% python3 -q
>>> import numpy as np
>>> np.set_printoptions(precision=2, suppress=True, linewidth=100)
>>> J = np.load("x.npy")
>>> J
array([[3.85, 2.42, 3.42],
       [2.83, 1.91, 2.91],
       [2.03, 1.51, 2.51],
       [2.88, 1.94, 2.94],
       [2.78, 1.89, 2.89],
       [0.05, 0.52, 1.52],
       [3.89, 2.45, 3.45],
       [0.76, 0.88, 1.88],
       [4.86, 2.93, 3.93],
       [1.03, 1.02, 2.02],
       [5.43, 3.21, 4.21],
       [3.38, 2.19, 3.19],
       [0.88, 0.94, 1.94],
       [1.86, 1.43, 2.43],
       [3.82, 2.41, 3.41],
       [1.67, 1.33, 2.33],
       [0.11, 0.56, 1.56],
       [3.07, 2.03, 3.03]])
>>> rank = np.linalg.matrix_rank(J)
>>> rank
np.int64(2)
>>> ns = np.linalg.svd(J)[2][rank:].T
>>> [int(np.linalg.matrix_rank(J[:i])) for i in range(1, len(J) + 1)]
[1, 2, 2, 2, 2, 2, 2, 2, 2, 2, 2, 2, 2, 2, 2, 2, 2, 2]
>>> np.linalg.matrix_rank(J.T @ J), np.linalg.matrix_rank(J @ J.T)
(np.int64(2), np.int64(2))
>>> np.round(J @ ns, 2) + 0
array([[0.],
       [0.],
       [0.],
       [0.],
       [0.],
       [0.],
       [0.],
       [0.],
       [0.],
       [0.],
       [0.],
       [0.],
       [0.],
       [0.],
       [0.],
       [0.],
       [0.],
       [0.]])
>>> ns.shape
(3, 1)
>>> np.allclose(J @ ns, 0)
True
>>> idx = J[:, 1] > np.median(J[:, 1])
>>> u = J[idx].mean(axis=0) - J[~idx].mean(axis=0)
>>> idx.astype(int)
array([1, 1, 0, 1, 0, 0, 1, 0, 1, 0, 1, 1, 0, 0, 1, 0, 0, 1])
>>> ((J - J.mean(axis=0)) @ u > 0).astype(int)
array([1, 1, 0, 1, 1, 0, 1, 0, 1, 0, 1, 1, 0, 0, 1, 0, 0, 1])
>>> round((((J - J.mean(axis=0)) @ u > 0) == idx).mean(), 2)
np.float64(0.94)
>>> u
array([2.54, 1.27, 1.27])
